$ python -q
>>> import numpy as np
>>> from numpy import linalg as LA
>>> np.set_printoptions(suppress=True, linewidth=120)
>>> M = np.array([[13, 17, 4], [17, 27, 10], [4, 10, 10]])
>>> f, v = M[1], M[0]
>>> f @ f
np.int64(1118)
>>> p = (f @ v) / (f @ f) * f
>>> np.round(LA.norm(f + v) ** 2 + LA.norm(f - v) ** 2, 3)
np.float64(3184.0)
>>> M2 = M / LA.norm(M, axis=1, keepdims=True)
>>> G = M2 @ M2.T
>>> (G - 2 * np.eye(3)).round(6).argmax(axis=1)
array([1, 0, 1])
>>> (np.abs(G) > 0.9).astype(int)
array([[1, 1, 0],
       [1, 1, 0],
       [0, 0, 1]])
>>> round(float(np.degrees(np.arccos(np.clip(G[2, 0], -1, 1)))), 3)
35.034
>>> M2 = LA.inv(M)
>>> np.round(LA.det(M) * M2, 3)
array([[ 170., -130.,   62.],
       [-130.,  114.,  -62.],
       [  62.,  -62.,   62.]])
>>> np.round(M @ M2, 3) + 0
array([[1., 0., 0.],
       [0., 1., 0.],
       [0., 0., 1.]])
>>> M2.round(3)
array([[ 0.685, -0.524,  0.25 ],
       [-0.524,  0.46 , -0.25 ],
       [ 0.25 , -0.25 ,  0.25 ]])
>>> vec = np.array([2, 2, 2])
>>> rhs = M2 @ vec
>>> c, lr = np.zeros(3), 1 / LA.norm(M2, 2) ** 2
>>> for i in range(20):
...     c -= lr * M2.T @ (M2 @ c - rhs)
...     if i % 5 == 0: print(i, round(LA.norm(M2 @ c - rhs), 3))
... 
0 0.127
5 0.123
10 0.118
15 0.114
>>> c.round(3)
array([ 0.609, -0.545,  0.465])
>>> rng = np.random.default_rng(7331)
>>> th = rng.uniform(0, 2 * np.pi, 26)
>>> O, _ = LA.qr(np.array([[-0.6, 0.0], [-1.1, -0.2], [-0.3, -0.2]]))
>>> W0 = 10 * np.c_[np.cos(th), np.sin(th)] @ O.T
>>> W0.round(3)
array([[-6.911, -6.819,  2.396],
       [ 6.31 ,  0.686, -7.727],
       [-6.848, -6.956,  2.175],
       [-3.095, -8.463, -4.336],
       [-6.498, -7.514,  1.15 ],
       [ 3.431, -3.949, -8.523],
       [-0.187, -7.194, -6.944],
       [-3.844, -8.566, -3.441],
       [ 5.882,  8.083,  0.241],
       [ 3.188,  8.482,  4.231],
       [ 7.035,  6.497, -2.883],
       [ 1.494, -5.925, -7.916],
       [-5.664, -8.215, -0.662],
       [-6.103, -7.918,  0.22 ],
       [ 5.574,  8.261,  0.828],
       [ 7.107,  6.252, -3.224],
       [-7.112, -6.236,  3.246],
       [-4.765,  2.166,  8.52 ],
       [-7.225, -3.98 ,  5.653],
       [ 6.465,  7.554, -1.066],
       [-5.841,  0.323,  8.11 ],
       [-5.879, -8.085, -0.247],
       [-1.867, -8.079, -5.589],
       [-0.692,  6.577,  7.501],
       [-3.661,  3.67 ,  8.551],
       [-4.79 ,  2.129,  8.516]])
>>> dist = LA.norm(W0[:, None] - W0[None], axis=-1)
>>> dist.mean(axis=1).argmax()
np.int64(1)
>>> np.round(LA.norm(W0, axis=1), 3)
array([10., 10., 10., 10., 10., 10., 10., 10., 10., 10., 10., 10., 10., 10., 10., 10., 10., 10., 10., 10., 10., 10.,
       10., 10., 10., 10.])
>>> LA.matrix_rank(dist ** 2)
np.int64(3)
